% python3 -q
>>> import numpy as np
>>> np.set_printoptions(precision=2, suppress=True, linewidth=140)
>>> def rnd(a):
...     return np.round(a, 2) + 0
... 
>>> J = np.array([[1, 9], [0, 2]])
>>> J
array([[1, 9],
       [0, 2]])
>>> u = np.array([-2, -2])
>>> np.polyval(u, J[1])
array([-2, -6])
>>> np.convolve(J[1], u)
array([ 0, -4, -4])
>>> np.array([np.convolve(row, u, "same") for row in J])
array([[ -2, -20],
       [  0,  -4]])
>>> np.linalg.matrix_power(J - np.diag(np.diag(J)), 2)
array([[0, 0],
       [0, 0]])
>>> arr = np.load("a.npy")
>>> arr
array([[-4, -1,  3,  0],
       [-1,  4, -1, -1],
       [ 3, -1,  2,  2],
       [ 0, -1,  2,  4]])
>>> # equal to its transpose
>>> ev, V = np.linalg.eig(arr)
>>> print(rnd(np.sort(np.linalg.eigvals(np.linalg.inv(arr)))))
[-0.19  0.15  0.32  0.6 ]
>>> rnd(np.prod(ev))
np.float64(-183.0)
>>> rnd(ev)
array([-5.35,  6.53,  1.66,  3.15])
>>> rng = np.random.default_rng(529)
>>> out = arr + rng.integers(-2, 3, (4, 3)) @ rng.integers(-2, 3, (3, 4))
>>> out
array([[-10,  -1,  -3,  -6],
       [ -3,   2,  -4,  -2],
       [  2,  -3,   1,   3],
       [  6,  -2,   7,  10]])
>>> np.linalg.matrix_rank(out - arr, tol=1e-8)
np.int64(3)
>>> print(out - arr)
[[-6  0 -6 -6]
 [-2 -2 -3 -1]
 [-1 -2 -1  1]
 [ 6 -1  5  6]]
>>> out = arr / np.linalg.norm(arr, axis=1, keepdims=True)
>>> C2 = out @ out.T
>>> rnd(C2[1])
array([-0.13,  1.  , -0.59, -0.5 ])
>>> (np.abs(C2) > 0.9).astype(int)
array([[1, 0, 0, 0],
       [0, 1, 0, 0],
       [0, 0, 1, 0],
       [0, 0, 0, 1]])
>>> np.argwhere(np.triu(np.abs(C2) > 0.95, 1))
array([], shape=(0, 2), dtype=int64)
>>> rnd(C2)
array([[ 1.  , -0.13, -0.23,  0.3 ],
       [-0.13,  1.  , -0.59, -0.5 ],
       [-0.23, -0.59,  1.  ,  0.67],
       [ 0.3 , -0.5 ,  0.67,  1.  ]])
>>> out = J[0, 0] * J[1:] - np.outer(J[1:, 0], J[0])
>>> out
array([[0, 2]])
>>> np.flatnonzero(~out.round(6).any(axis=1))
array([], dtype=int64)
>>> out = arr[0, 0] * arr[1:] - np.outer(arr[1:, 0], arr[0])
>>> out
array([[  0, -17,   7,   4],
       [  0,   7, -17,  -8],
       [  0,   4,  -8, -16]])
>>> arr[:, 0] / arr[0, 0]
array([ 1.  ,  0.25, -0.75, -0.  ])
>>> np.flatnonzero(~out.round(6).any(axis=1))
array([], dtype=int64)
>>> M = np.load("data.npy")
>>> M
array([[0, 1, 0, 0],
       [0, 1, 0, 0],
       [2, 3, 2, 2],
       [3, 4, 3, 3]])
>>> z = rng.permutation(4)
>>> z
array([1, 0, 2, 3])
>>> out = M[z][:, z]
>>> out
array([[1, 0, 0, 0],
       [1, 0, 0, 0],
       [3, 2, 2, 2],
       [4, 3, 3, 3]])
>>> print(np.trace(out))
6
>>> rnd(np.sort(np.abs(np.linalg.eigvals(out))))
array([0., 0., 1., 5.])
>>> rnd(np.linalg.det(out)), rnd(np.linalg.det(M[z]))
(np.float64(0.0), np.float64(0.0))
>>> np.diag(out)
array([1, 0, 2, 3])
